$ ipython --no-banner

In [1]: import numpy as np

In [2]: np.set_printoptions(precision=3, suppress=True, linewidth=120, floatmode="fixed")

In [3]: W0 = np.load("test18.npy")

In [4]: print(W0)
[[ 0.560  4.567 -1.093]
 [ 1.175  5.362  0.344]
 [ 1.166 -1.564  5.361]
 [ 0.045  3.641 -2.497]
 [ 1.325 -0.148  4.963]
 [ 0.047 -3.553  2.427]
 [ 1.168  5.566  0.624]
 [-0.392  0.444 -1.828]
 [ 1.541  5.073  2.365]
 [ 0.773 -2.552  3.848]
 [ 0.987  3.948  0.837]
 [ 1.254  5.400  0.662]
 [-0.579 -0.976 -1.427]
 [-0.030  3.583 -2.275]
 [ 1.450  3.410  2.656]
 [ 2.449  7.781  3.554]
 [ 0.555  1.243  1.494]]

In [5]: cov = np.cov(W0, rowvar=False)

In [6]: print(cov)
[[ 0.618  1.381  1.296]
 [ 1.381 10.854 -2.187]
 [ 1.296 -2.187  6.103]]

In [7]: print(np.argsort(-W0.std(axis=0).round(6), kind="stable"))
[1 2 0]

In [8]: print(np.linalg.eigvalsh(cov)[::-1])
[11.770  5.801  0.004]

In [9]: Uu, sv, Vh = np.linalg.svd(cov)

In [10]: print(np.argmax(sv[:-1] / (sv[1:] + 1e-6)) + 1)
2

In [11]: print(sv)
[11.770  5.801  0.004]

In [12]: B = Uu[:, :2] @ np.diag(sv[:2]) @ Vh[:2]

In [13]: print(round(np.linalg.norm(cov - B, 2), 3), round(float(sv[2]), 3))
0.004 0.004

In [14]: cen = W0 - W0.mean(axis=0)

In [15]: vecs = np.linalg.svd(cen)[2][:2]

In [16]: B = cen - cen @ vecs.T @ vecs

In [17]: print(round(float(np.linalg.norm(B) / np.linalg.norm(cen)), 3))
0.015

In [18]: x = np.array([1, 0, 1])

In [19]: print(W0 @ np.eye(3)[1])
[ 4.567  5.362 -1.564  3.641 -0.148 -3.553  5.566  0.444  5.073 -2.552  3.948  5.400 -0.976  3.583  3.410  7.781  1.243]

In [20]: print(np.linalg.norm(W0 @ x) <= np.linalg.norm(W0, 2) * np.linalg.norm(x) + 1e-9)
True

In [21]: B = W0 / np.sqrt((W0 ** 2).mean(axis=1, keepdims=True))

In [22]: print(B[4])
[ 0.447 -0.050  1.673]

In [23]: print(np.linalg.matrix_rank(B) == np.linalg.matrix_rank(W0))
True

In [24]: print(np.linalg.norm(B, axis=1))
[1.732 1.732 1.732 1.732 1.732 1.732 1.732 1.732 1.732 1.732 1.732 1.732 1.732 1.732 1.732 1.732 1.732]

In [25]: print(np.linalg.matrix_rank(W0 - W0.mean(axis=1, keepdims=True)))
2

In [26]: M = np.loadtxt("mat.csv", delimiter=",")

In [27]: print(M)
[[ -1.410  -5.550  12.433  -5.490   5.520   0.102]
 [  0.895   3.573  -8.074   3.500  -3.606   0.054]
 [ -0.061  -0.145   0.297  -0.167   0.126  -0.057]
 [  1.558   6.114 -13.904   6.147  -6.132  -0.036]
 [ -0.315  -1.098   2.540  -1.127   1.065   0.055]
 [ -0.791  -3.069   6.818  -3.069   3.076  -0.054]
 [ -1.120  -4.877  10.940  -4.953   4.761   0.034]
 [  0.113   0.541  -1.368   0.613  -0.555   0.015]
 [ -0.184  -0.720   1.506  -0.670   0.683  -0.056]
 [ -2.775 -10.806  24.322 -10.758  10.758  -0.026]
 [ -0.040  -0.192   0.396  -0.131   0.137   0.073]
 [ -0.691  -2.677   5.977  -2.697   2.655   0.015]
 [ -0.801  -3.349   7.751  -3.484   3.488  -0.038]
 [  0.284   1.231  -2.758   1.277  -1.272  -0.017]
 [  0.787   3.242  -7.126   3.243  -3.185  -0.024]
 [  0.008   0.083  -0.244   0.128  -0.049  -0.057]
 [ -1.575  -6.390  14.243  -6.399   6.334  -0.026]
 [ -0.815  -3.501   7.809  -3.496   3.432  -0.008]
 [ -1.193  -4.830  10.829  -4.818   4.739   0.138]
 [  0.506   1.973  -4.442   2.033  -2.021   0.001]
 [  0.605   2.535  -5.579   2.490  -2.444  -0.027]
 [ -0.143  -0.812   1.895  -0.881   0.893   0.042]
 [ -0.450  -1.893   4.157  -1.728   1.807   0.077]
 [ -1.183  -4.665  10.663  -4.692   4.620   0.004]
 [ -0.513  -2.140   5.102  -2.200   2.213   0.033]
 [  0.734   2.612  -5.749   2.525  -2.611   0.010]
 [  0.681   2.366  -5.266   2.263  -2.264   0.076]
 [ -0.168  -0.876   1.967  -0.871   0.864  -0.066]
 [ -0.197  -0.447   1.074  -0.498   0.506   0.054]
 [ -1.833  -7.421  16.612  -7.380   7.401  -0.088]
 [ -1.800  -7.304  16.433  -7.309   7.306  -0.099]
 [  0.660   2.506  -5.665   2.526  -2.558  -0.022]
 [  1.064   4.364  -9.768   4.423  -4.293  -0.008]
 [ -0.506  -1.832   4.025  -1.784   1.723   0.133]
 [  1.175   4.859 -10.786   4.743  -4.857   0.013]
 [ -1.334  -5.583  12.491  -5.599   5.653  -0.027]
 [ -2.624 -10.388  23.558 -10.437  10.486   0.005]]

In [28]: x = np.array([0, 3, 0, 3, 1, 2])

In [29]: rhs = M @ x

In [30]: try:
    ...:     np.linalg.solve(M, rhs)
    ...: except np.linalg.LinAlgError as e:
    ...:     print(repr(e))
    ...: 
LinAlgError('Last 2 dimensions of the array must be square')

In [31]: print(np.round(np.linalg.pinv(M) @ M, 3) + 0)
[[1.000 0.000 0.000 0.000 0.000 0.000]
 [0.000 1.000 0.000 0.000 0.000 0.000]
 [0.000 0.000 1.000 0.000 0.000 0.000]
 [0.000 0.000 0.000 1.000 0.000 0.000]
 [0.000 0.000 0.000 0.000 1.000 0.000]
 [0.000 0.000 0.000 0.000 0.000 1.000]]

In [32]: print(np.round(np.linalg.lstsq(M, rhs)[0], 3) + 0)
[0.000 3.000 0.000 3.000 1.000 2.000]

In [33]: print(np.round(np.linalg.solve(M.T @ M, M.T @ rhs), 3) + 0)
[0.000 3.000 0.000 3.000 1.000 2.000]

In [34]: rng = np.random.default_rng(32)

In [35]: rhs = rhs + 0.02 * rng.normal(size=37)

In [36]: print(rhs)
[-27.378  17.736  -0.925  30.592  -5.513 -15.483 -24.627   2.947  -3.640 -54.007  -0.698 -13.430 -17.060   6.224
  16.213   0.479 -32.089 -17.571 -23.942   9.975  12.603  -4.108  -8.900 -23.455 -10.752  12.813  11.788  -4.485
  -2.210 -37.189 -36.675  12.511  22.071  -8.870  23.970 -27.935 -52.014]

In [37]: beta, *_ = np.linalg.lstsq(M, rhs)

In [38]: print(beta.round())
[ 0.000  3.000 -0.000  3.000  1.000  2.000]

In [39]: print(beta)
[ 0.123  2.984 -0.033  2.954  1.043  1.978]

In [40]: proj = M @ np.linalg.solve(M.T @ M, M.T)

In [41]: print(proj @ M[:, 1])
[ -5.550   3.573  -0.145   6.114  -1.098  -3.069  -4.877   0.541  -0.720 -10.806  -0.192  -2.677  -3.349   1.231
   3.242   0.083  -6.390  -3.501  -4.830   1.973   2.535  -0.812  -1.893  -4.665  -2.140   2.612   2.366  -0.876
  -0.447  -7.421  -7.304   2.506   4.364  -1.832   4.859  -5.583 -10.388]

In [42]: print(np.round(np.trace(proj), 3))
6.0

In [43]: cov = np.cov(M, rowvar=False)

In [44]: print(round(np.corrcoef(M[:, 0], M[:, 2])[0, 1], 3))
-0.999

In [45]: print(np.argwhere(np.triu(np.abs(np.corrcoef(M.T)) > 0.8, 1)))
[[0 1]
 [0 2]
 [0 3]
 [0 4]
 [1 2]
 [1 3]
 [1 4]
 [2 3]
 [2 4]
 [3 4]]

In [46]: print(np.argsort(-M.std(axis=0).round(6), kind="stable"))
[2 1 3 4 0 5]

In [47]: print(np.median(M, axis=0))
[-0.197 -0.876  1.967 -0.881  0.893  0.001]

In [48]: cen = M - M.mean(axis=0)

In [49]: vecs = np.linalg.svd(cen)[2][:1]

In [50]: B = cen - cen @ vecs.T @ vecs

In [51]: print(round(float(np.linalg.norm(B) / np.linalg.norm(cen)), 3))
0.009

In [52]: print(np.cov(cen @ vecs.T, rowvar=False))
138.24301173561324

In [53]: print((cen @ vecs.T).std(axis=0))
[11.598]

In [54]: x = np.array([3, 2, -2, 1, -1, 2])

In [55]: rhs = M @ x

In [56]: beta, lr = np.zeros(6), 1 / np.linalg.norm(M, 2) ** 2

In [57]: for i in range(6):
    ...:     beta -= lr * M.T @ (M @ beta - rhs)
    ...:     if i % 2 == 0: print(i, round(np.linalg.norm(M @ beta - rhs), 3))
    ...: 
0 1.057
2 1.057
4 1.057

In [58]: print(round(float(np.linalg.cond(M)), 3))
372.95

In [59]: print(beta)
[ 0.285  1.139 -2.562  1.138 -1.137  0.001]

In [60]: data = np.array([[0.0, 0.0, 0.0, 3.0, 3.0],
    ...:     [0.0, 0.0, 0.0, 3.0, 2.0],
    ...:     [0.0, 0.0, 0.0, 3.0, 2.0],
    ...:     [3.0, 3.0, 3.0, 0.0, 0.0],
    ...:     [3.0, 2.0, 2.0, 0.0, 0.0]])

In [61]: B = np.c_[M[:, :4] @ np.array([[0, 3, 3, 0], [0, 0, 0, 2], [2, 1, 3, 3], [2, 1, 0, 2]]), np.array([1, 0, 2, 2, 0, 1, 0, 2, 0, 2, 2, 1, 1, 2, 2, 2, 1, 0, 0, 0, 1, 2, 0, 0, 2, 0, 0, 1, 0, 0, 2, 1, 1, 2, 2, 0, 0])]

In [62]: print(B)
[[ 13.886   2.713  33.069  15.219   1.000]
 [ -9.148  -1.889 -21.537 -10.076   0.000]
 [  0.260  -0.053   0.708   0.267   2.000]
 [-15.514  -3.083 -37.038 -17.190   2.000]
 [  2.826   0.468   6.675   3.170   0.000]
 [  7.498   1.376  18.081   8.178   1.000]
 [ 11.974   2.627  29.460  13.160   0.000]
 [ -1.510  -0.416  -3.765  -1.796   2.000]
 [  1.672   0.284   3.966   1.738   0.000]
 [ 27.128   5.239  64.641  29.838   2.000]
 [  0.530   0.145   1.068   0.542   2.000]
 [  6.560   1.207  15.858   7.183   1.000]
 [  8.534   1.864  20.850   9.587   1.000]
 [ -2.962  -0.629  -7.422  -3.258   2.000]
 [ -7.766  -1.522 -19.017  -8.408   2.000]
 [ -0.232  -0.092  -0.708  -0.310   2.000]
 [ 15.688   3.119  38.004  17.151   1.000]
 [  8.626   1.868  20.982   9.433   0.000]
 [ 12.022   2.432  28.908  13.191   0.000]
 [ -4.818  -0.891 -11.808  -5.314   0.000]
 [ -6.178  -1.274 -14.922  -6.687   1.000]
 [  2.028   0.585   5.256   2.299   2.000]
 [  4.858   1.079  11.121   5.229   0.000]
 [ 11.942   2.422  28.440  13.275   0.000]
 [  5.804   1.363  13.767   6.626   2.000]
 [ -6.448  -1.022 -15.045  -6.973   0.000]
 [ -6.006  -0.960 -13.755  -6.540   0.000]
 [  2.192   0.592   5.397   2.407   1.000]
 [  1.152  -0.015   2.631   1.332   0.000]
 [ 18.464   3.733  44.337  20.234   0.000]
 [ 18.248   3.724  43.899  20.073   2.000]
 [ -6.278  -1.159 -15.015  -6.931   1.000]
 [-10.690  -2.153 -26.112 -11.730   1.000]
 [  4.482   0.723  10.557   4.843   2.000]
 [-12.086  -2.518 -28.833 -13.154   2.000]
 [ 13.784   2.890  33.471  15.109   0.000]
 [ 26.242   5.249  62.802  29.024   0.000]]

In [63]: print(np.linalg.matrix_rank(B))
5

In [64]: Uu, sv, Vh = np.linalg.svd(data, full_matrices=False)

In [65]: print(np.round(sv / sv[0], 3) + 0)
[1.000 1.000 0.097 0.097 0.000]

In [66]: print(np.round(Vh @ Vh.T, 3) + 0)
[[1.000 0.000 0.000 0.000 0.000]
 [0.000 1.000 0.000 0.000 0.000]
 [0.000 0.000 1.000 0.000 0.000]
 [0.000 0.000 0.000 1.000 0.000]
 [0.000 0.000 0.000 0.000 1.000]]

In [67]: print(np.cumsum(sv ** 2) / np.sum(sv ** 2))
[0.495 0.991 0.995 1.000 1.000]

In [68]: print(np.round(Uu.T @ data @ Vh.T, 3) + 0)
[[6.602 0.000 0.000 0.000 0.000]
 [0.000 6.602 0.000 0.000 0.000]
 [0.000 0.000 0.643 0.000 0.000]
 [0.000 0.000 0.000 0.643 0.000]
 [0.000 0.000 0.000 0.000 0.000]]

In [69]: print(np.allclose(Uu * sv @ Vh, data))
True

In [70]: print(np.round(Uu.T @ Uu, 3) + 0)
[[1.000 0.000 0.000 0.000 0.000]
 [0.000 1.000 0.000 0.000 0.000]
 [0.000 0.000 1.000 0.000 0.000]
 [0.000 0.000 0.000 1.000 0.000]
 [0.000 0.000 0.000 0.000 1.000]]

In [71]: print((sv > 1e-8).sum())
4

In [72]: rk = np.linalg.matrix_rank(data)

In [73]: print(rk)
4

In [74]: null = np.linalg.svd(data)[2][rk:].T

In [75]: print(np.round(null[:, 0] / null[np.abs(null[:, 0]).round(6).argmax(), 0], 3) + 0)
[ 0.000  1.000 -1.000  0.000  0.000]

In [76]: print([int(np.linalg.matrix_rank(data[:i])) for i in range(1, len(data) + 1)])
[1, 2, 2, 3, 4]
